>>> import numpy as np
>>> import numpy.linalg as la
>>> np.set_printoptions(precision=2, suppress=True, linewidth=120, floatmode="fixed")
>>> Y = np.array([[2, 2, -2, -1, -2, -2, 1, 0, 2],
...     [-1, 1, 0, 1, 2, 2, -2, 2, 2],
...     [0, 0, -2, -1, -2, 0, -2, 2, 0],
...     [0, -2, 0, 1, -2, 2, 2, 2, 2],
...     [2, 0, 1, 1, -1, -2, 2, 2, 2],
...     [-2, -2, -1, -2, 0, 2, 2, 0, 1],
...     [2, 0, -1, 0, 0, -1, 2, 1, 1],
...     [-2, 1, 2, 0, 2, 0, 0, -2, -1],
...     [2, -2, 0, -2, 0, 2, 2, 2, 2],
...     [-2, -1, 0, 1, -1, 0, 2, 0, 2],
...     [-2, -1, 1, 1, 0, 0, -1, -2, 0],
...     [1, 2, -2, 0, -1, 2, -2, 0, 2],
...     [1, -2, -2, 1, -1, 2, 2, -1, 1],
...     [-2, -1, 2, 2, -1, 1, 2, 2, 0]])
>>> mat = Y.T @ Y
>>> mat
array([[ 39,   7, -16,  -8, -10, -10,   6,  11,  11],
       [  7,  29,  -3,  -1,   6, -15, -23,  -6,  -5],
       [-16,  -3,  28,  10,  13,  -5,   3,  -3, -12],
       [ -8,  -1,  10,  20,  -1,   0,   2,   1,   1],
       [-10,   6,  13,  -1,  25,   1, -12, -11, -13],
       [-10, -15,  -5,   0,   1,  34,   2,   7,  11],
       [  6, -23,   3,   2, -12,   2,  46,  10,  16],
       [ 11,  -6,  -3,   1, -11,   7,  10,  34,  18],
       [ 11,  -5, -12,   1, -13,  11,  16,  18,  32]])
>>> vals, V = la.eigh(mat)
>>> np.round(V.T @ mat @ V, 2) + 0
array([[ 3.85,  0.00,  0.00,  0.00,  0.00,  0.00,  0.00,  0.00,  0.00],
       [ 0.00,  4.16,  0.00,  0.00,  0.00,  0.00,  0.00,  0.00,  0.00],
       [ 0.00,  0.00, 11.62,  0.00,  0.00,  0.00,  0.00,  0.00,  0.00],
       [ 0.00,  0.00,  0.00, 15.93,  0.00,  0.00,  0.00,  0.00,  0.00],
       [ 0.00,  0.00,  0.00,  0.00, 20.82,  0.00,  0.00,  0.00,  0.00],
       [ 0.00,  0.00,  0.00,  0.00,  0.00, 29.55,  0.00,  0.00,  0.00],
       [ 0.00,  0.00,  0.00,  0.00,  0.00,  0.00, 42.08,  0.00,  0.00],
       [ 0.00,  0.00,  0.00,  0.00,  0.00,  0.00,  0.00, 65.23,  0.00],
       [ 0.00,  0.00,  0.00,  0.00,  0.00,  0.00,  0.00,  0.00, 93.75]])
>>> la.eigvalsh(mat + 2 * np.eye(9))
array([ 5.85,  6.16, 13.62, 17.93, 22.82, 31.55, 44.08, 67.23, 95.75])
>>> la.eigvalsh(mat @ mat)
array([  14.86,   17.28,  134.93,  253.86,  433.63,  873.36, 1770.96, 4254.93, 8789.19])
>>> la.svd(mat, compute_uv=False)
array([93.75, 65.23, 42.08, 29.55, 20.82, 15.93, 11.62,  4.16,  3.85])
>>> np.unique(vals.round(6) + 0, return_counts=True)[1]
array([1, 1, 1, 1, 1, 1, 1, 1, 1])
>>> (vals > 1e-8).sum(), (vals < -1e-8).sum()
(np.int64(9), np.int64(0))
>>> L = la.cholesky(mat)
>>> np.diag(L) ** 2
array([39.00, 27.74, 21.44, 16.25, 14.33, 18.36, 20.07, 21.56, 10.95])
>>> vals, V = la.eigh(mat)
>>> vec = np.array([0, 1, 1, 0, 3, 2, 1, 2, 3])
>>> vec @ mat @ vec
np.int64(860)
>>> np.round(V * np.abs(vals) @ V.T, 2) + 0
array([[ 39.00,   7.00, -16.00,  -8.00, -10.00, -10.00,   6.00,  11.00,  11.00],
       [  7.00,  29.00,  -3.00,  -1.00,   6.00, -15.00, -23.00,  -6.00,  -5.00],
       [-16.00,  -3.00,  28.00,  10.00,  13.00,  -5.00,   3.00,  -3.00, -12.00],
       [ -8.00,  -1.00,  10.00,  20.00,  -1.00,   0.00,   2.00,   1.00,   1.00],
       [-10.00,   6.00,  13.00,  -1.00,  25.00,   1.00, -12.00, -11.00, -13.00],
       [-10.00, -15.00,  -5.00,   0.00,   1.00,  34.00,   2.00,   7.00,  11.00],
       [  6.00, -23.00,   3.00,   2.00, -12.00,   2.00,  46.00,  10.00,  16.00],
       [ 11.00,  -6.00,  -3.00,   1.00, -11.00,   7.00,  10.00,  34.00,  18.00],
       [ 11.00,  -5.00, -12.00,   1.00, -13.00,  11.00,  16.00,  18.00,  32.00]])
>>> np.abs(mat).sum(axis=1).max(), np.round(np.abs(vals).max(), 2)
(np.int64(120), np.float64(93.75))
>>> la.eigvalsh(mat[1:, 1:])
array([ 4.04,  4.61, 15.63, 18.16, 29.36, 37.63, 48.81, 89.75])
>>> np.round(vec @ mat @ vec / (vec @ vec), 2), round(vals[0], 2), np.round(vals[-1], 2)
(np.float64(29.66), np.float64(3.85), np.float64(93.75))
>>> arr = np.load("a.npy")
>>> arr
array([[-2.85, -1.94, -3.03],
       [ 0.68,  0.41,  0.71],
       [-0.97, -0.69, -1.01],
       [ 3.87,  2.52,  3.81],
       [ 1.32,  0.85,  1.35],
       [-0.46, -0.27, -0.48],
       [ 2.19,  1.40,  2.10],
       [ 3.17,  2.09,  3.16],
       [ 3.88,  2.58,  3.97],
       [ 2.97,  1.95,  3.01],
       [-5.25, -3.52, -5.20],
       [-4.18, -2.66, -4.20],
       [ 5.32,  3.41,  5.22],
       [-3.62, -2.43, -3.64],
       [-5.94, -3.94, -5.99],
       [-2.36, -1.63, -2.50]])
>>> z = arr[:, 1] > np.median(arr[:, 1])
>>> f = arr[z].mean(axis=0) - arr[~z].mean(axis=0)
>>> (((arr - arr.mean(axis=0)) @ f > 0) == z).mean()
np.float64(1.0)
>>> z.astype(int)
array([0, 1, 0, 1, 1, 0, 1, 1, 1, 1, 0, 0, 1, 0, 0, 0])
>>> T = np.stack([arr, 4 * arr, arr[::-1]])
>>> T.shape
(3, 16, 3)
>>> np.einsum("bij,cij->bc", T, T)
array([[ 469.79, 1879.16,  207.39],
       [1879.16, 7516.65,  829.56],
       [ 207.39,  829.56,  469.79]])
>>> def softmax(z):
...     e = np.exp(z - z.max(axis=-1, keepdims=True))
...     return e / e.sum(axis=-1, keepdims=True)
... 
>>> np.round(softmax(10 * arr[12]), 2) + 0
array([0.73, 0.00, 0.27])
>>> softmax(arr[12])
array([0.49, 0.07, 0.44])
>>> softmax(arr[12] + -1)
array([0.49, 0.07, 0.44])
>>> S = arr @ arr.T / np.sqrt(3)
>>> softmax(S)[12] @ arr
array([5.32, 3.41, 5.22])
>>> Q, V = la.qr(mat[:, :3])[0], la.qr(mat[:, 3:])[0]
>>> sig = la.svd(Q.T @ V, compute_uv=False)
>>> sig
array([0.99, 0.98, 0.89])
>>> np.degrees(np.arccos(sig.clip(0, 1)))
array([ 8.60, 11.36, 27.32])
>>> m1 = np.loadtxt("m.csv", delimiter=",")
>>> m1
array([[ 0.00,  0.00,  0.00,  0.00,  2.00],
       [ 0.00,  0.00,  0.00,  0.00, -2.00],
       [ 0.00,  0.00,  0.00,  0.00, -3.00],
       [ 0.00,  0.00,  0.00,  0.00,  1.00],
       [ 2.00, -2.00, -3.00,  1.00,  0.00]])
>>> # null space of dimension 3
>>> f, g = m1[0], m1[1]
>>> f @ g
np.float64(-4.0)
>>> p = (f @ g) / (f @ f) * f
>>> (g - p) @ f
np.float64(0.0)
>>> round(float(la.norm(f + g) ** 2 + la.norm(f - g) ** 2), 2)
16.0
>>> F = np.loadtxt("arr.csv", delimiter=",")
>>> F
array([[ 0.00,  5.00,  0.00,  3.00,  1.00,  4.00,  1.00,  0.00,  2.00,  0.00,  0.00,  1.00],
       [ 2.00,  1.00,  4.00,  0.00,  5.00,  5.00,  4.00,  2.00,  1.00,  4.00,  8.00,  2.00],
       [ 4.00,  7.00,  3.00,  9.00,  5.00,  4.00, 10.00,  7.00,  7.00,  5.00,  5.00,  1.00],
       [ 6.00,  9.00,  6.00,  9.00,  7.00,  5.00, 12.00, 10.00,  7.00,  8.00,  8.00,  2.00],
       [ 5.00,  7.00,  6.00,  6.00,  6.00,  5.00,  9.00,  8.00,  5.00,  7.00,  8.00,  2.00],
       [ 0.00,  0.00,  0.00,  0.00,  1.00,  4.00,  0.00,  0.00,  0.00,  0.00,  0.00,  1.00],
       [ 1.00,  0.00,  0.00,  1.00,  0.00,  2.00,  0.00,  0.00,  2.00,  0.00,  3.00,  0.00],
       [ 2.00,  7.00,  3.00,  7.00,  3.00,  4.00,  6.00,  5.00,  5.00,  3.00,  3.00,  1.00],
       [ 0.00,  5.00,  2.00,  5.00,  0.00,  3.00,  0.00,  2.00,  3.00,  0.00,  0.00,  0.00],
       [ 4.00,  9.00,  6.00,  7.00,  5.00,  5.00,  8.00,  8.00,  5.00,  6.00,  6.00,  2.00],
       [ 2.00,  0.00,  1.00,  0.00,  2.00,  3.00,  2.00,  0.00,  2.00,  2.00,  6.00,  0.00],
       [ 0.00,  0.00,  0.00,  0.00,  0.00,  1.00,  0.00,  0.00,  1.00,  0.00,  2.00,  0.00],
       [ 0.00,  0.00,  0.00,  1.00,  0.00,  1.00,  0.00,  0.00,  1.00,  0.00,  0.00,  0.00],
       [ 1.00,  1.00,  1.00,  2.00,  4.00,  4.00,  5.00,  1.00,  3.00,  2.00,  5.00,  1.00],
       [ 0.00,  5.00,  0.00,  3.00,  5.00,  5.00,  6.00,  0.00,  3.00,  0.00,  0.00,  2.00],
       [ 0.00,  1.00,  0.00,  8.00,  0.00,  1.00,  2.00,  0.00,  6.00,  0.00,  0.00,  0.00],
       [ 0.00,  7.00,  0.00,  6.00,  2.00,  4.00,  4.00,  1.00,  4.00,  0.00,  0.00,  1.00],
       [ 2.00,  0.00,  2.00,  0.00,  4.00,  4.00,  4.00,  1.00,  2.00,  3.00,  7.00,  1.00],
       [ 0.00,  3.00,  0.00,  3.00,  0.00,  3.00,  0.00,  0.00,  2.00,  0.00,  0.00,  0.00],
       [ 0.00,  7.00,  0.00,  3.00,  3.00,  5.00,  3.00,  0.00,  2.00,  0.00,  0.00,  2.00],
       [ 0.00,  0.00,  0.00,  0.00,  0.00,  1.00,  0.00,  0.00,  1.00,  0.00,  0.00,  0.00],
       [ 4.00,  5.00,  5.00,  6.00,  0.00,  3.00,  2.00,  6.00,  4.00,  4.00,  4.00,  0.00],
       [ 8.00,  7.00,  7.00,  9.00,  5.00,  4.00, 10.00, 11.00,  7.00,  9.00,  9.00,  1.00],
       [ 7.00,  5.00,  7.00,  6.00,  4.00,  4.00,  7.00,  9.00,  5.00,  8.00,  9.00,  1.00],
       [ 0.00,  3.00,  0.00,  5.00,  0.00,  2.00,  0.00,  0.00,  3.00,  0.00,  0.00,  0.00],
       [ 3.00,  3.00,  4.00,  2.00,  6.00,  5.00,  7.00,  4.00,  3.00,  5.00,  8.00,  2.00],
       [ 0.00,  1.00,  0.00,  4.00,  0.00,  2.00,  0.00,  0.00,  3.00,  0.00,  0.00,  0.00],
       [ 0.00,  1.00,  0.00,  2.00,  4.00,  4.00,  5.00,  0.00,  3.00,  0.00,  1.00,  1.00],
       [ 0.00,  0.00,  0.00,  2.00,  0.00,  1.00,  0.00,  0.00,  2.00,  0.00,  0.00,  0.00],
       [ 0.00,  7.00,  2.00,  6.00,  2.00,  4.00,  4.00,  3.00,  4.00,  1.00,  1.00,  1.00],
       [ 0.00,  0.00,  0.00,  3.00,  3.00,  3.00,  5.00,  0.00,  4.00,  0.00,  2.00,  0.00],
       [ 0.00,  0.00,  0.00,  0.00,  1.00,  3.00,  0.00,  0.00,  1.00,  0.00,  4.00,  0.00],
       [ 6.00,  5.00,  6.00,  7.00,  1.00,  3.00,  4.00,  8.00,  5.00,  6.00,  6.00,  0.00],
       [ 0.00,  7.00,  0.00,  7.00,  3.00,  4.00,  6.00,  1.00,  5.00,  0.00,  0.00,  1.00],
       [ 5.00,  7.00,  6.00,  6.00,  6.00,  5.00,  9.00,  8.00,  5.00,  7.00,  8.00,  2.00]])
>>> vec = np.array([0, 0, 2, -3, 5, -4, -5, -3, -5, -4, 1, 4])
>>> target = F @ vec
>>> np.round(la.solve(F.T @ F, F.T @ target), 2) + 0
array([ 0.00,  0.00,  2.00, -3.00,  5.00, -4.00, -5.00, -3.00, -5.00, -4.00,  1.00,  4.00])
>>> np.round(la.lstsq(F, target)[0], 2) + 0
array([ 0.00,  0.00,  2.00, -3.00,  5.00, -4.00, -5.00, -3.00, -5.00, -4.00,  1.00,  4.00])
>>> rng = np.random.default_rng(4150)
>>> target = target + 0.05 * rng.normal(size=35)
>>> target
array([ -30.98,  -18.07, -129.04, -141.02, -102.03,   -6.96,  -17.94,  -90.98,  -44.00, -102.89,  -22.02,   -6.99,
        -12.06,  -41.92,  -41.03,  -67.95,  -63.05,  -26.07,  -31.02,  -30.98,   -9.04,  -80.02, -145.05, -105.98,
        -38.03,  -53.96,  -35.08,  -37.04,  -20.05,  -68.00,  -49.02,   -8.10, -102.98,  -75.96, -101.98])
>>> b, *_ = la.lstsq(F, target)
>>> np.round(F.T @ (target - F @ b), 2) + 0
array([0.00, 0.00, 0.00, 0.00, 0.00, 0.00, 0.00, 0.00, 0.00, 0.00, 0.00, 0.00])
>>> b.round(2) + 0
array([ 0.00,  0.00,  2.02, -3.00,  4.91, -4.00, -4.95, -3.01, -5.00, -4.02,  1.01,  4.10])
>>> round(float(la.norm(target - F @ b)), 2)
0.24
>>> basis = F[[5, 18]].astype(float)
>>> for _ in range(3):
...     z = la.norm(F[:, None] - basis, axis=-1).argmin(axis=1)
...     basis = np.array([F[z == j].mean(axis=0) for j in range(2)])
... 
>>> z
array([0, 0, 1, 1, 1, 0, 0, 1, 0, 1, 0, 0, 0, 0, 0, 0, 0, 0, 0, 0, 0, 1, 1, 1, 0, 1, 0, 0, 0, 1, 0, 0, 1, 1, 1])
>>> np.abs(basis[1] - basis[0]).argmax()
np.int64(7)
>>> basis[1] - basis[0]
array([3.79, 4.72, 4.24, 4.37, 2.49, 1.28, 5.37, 6.45, 2.84, 4.81, 4.04, 0.69])
>>> np.bincount(z)
array([22, 13])
>>> M = np.loadtxt("x.csv", delimiter=",")
>>> M.round(2) + 0
array([[-0.13, -0.30,  0.84,  0.07,  0.33,  0.38,  0.92,  0.64, -1.21,  0.29, -0.34],
       [-0.19, -0.60, -0.49, -1.71, -0.09, -0.05,  0.16,  0.02, -0.11,  0.59,  0.23],
       [-0.57,  0.87,  0.13, -0.65, -0.29,  0.08, -0.65,  0.99, -0.28, -0.92, -0.25],
       [ 0.00,  0.06,  0.25, -0.08, -0.17, -1.81,  0.70,  0.17,  0.14, -0.26, -0.16],
       [-0.76, -0.39,  0.57, -0.16, -0.78,  0.13,  0.00, -1.29, -0.34, -0.63, -0.35],
       [-0.50, -0.77, -0.53,  0.51, -1.07,  0.33,  0.59,  0.83,  0.50, -0.19,  0.18],
       [-0.13, -1.14,  0.26,  0.16,  0.65, -0.34, -0.74,  0.25, -0.30, -0.69,  0.94],
       [ 0.00,  0.06, -1.42,  0.39, -0.08, -0.32, -0.09, -0.22, -1.26, -0.15, -0.20],
       [ 0.69, -0.75, -0.24, -0.23,  0.43,  0.17, -0.02,  0.13,  0.38, -0.70, -1.40],
       [-1.07,  0.28, -0.47, -0.02,  1.16,  0.22,  0.81, -0.25,  0.44, -0.48,  0.11],
       [ 1.07,  0.32, -0.05, -0.37, -0.24,  0.39,  0.81, -0.22, -0.16, -0.99,  0.83]])
>>> vec = np.array([8, 2, 3, 5, 0, 3, 7, 3, 4, 3, 7])
>>> target = M @ vec
>>> target
array([  4.40,  -8.76, -12.68,  -0.96, -15.11,   5.68,  -3.85, -11.35,  -7.54,  -2.88,  15.64])
>>> np.round(la.solve(M, target + M[:, 9]), 2) + 0
array([8.00, 2.00, 3.00, 5.00, 0.00, 3.00, 7.00, 3.00, 4.00, 4.00, 7.00])
>>> np.round(la.solve(M, M[:, 0]), 2) + 0
array([1.00, 0.00, 0.00, 0.00, 0.00, 0.00, 0.00, 0.00, 0.00, 0.00, 0.00])
>>> np.round(la.solve(M.T, M[0]), 2) + 0
array([1.00, 0.00, 0.00, 0.00, 0.00, 0.00, 0.00, 0.00, 0.00, 0.00, 0.00])
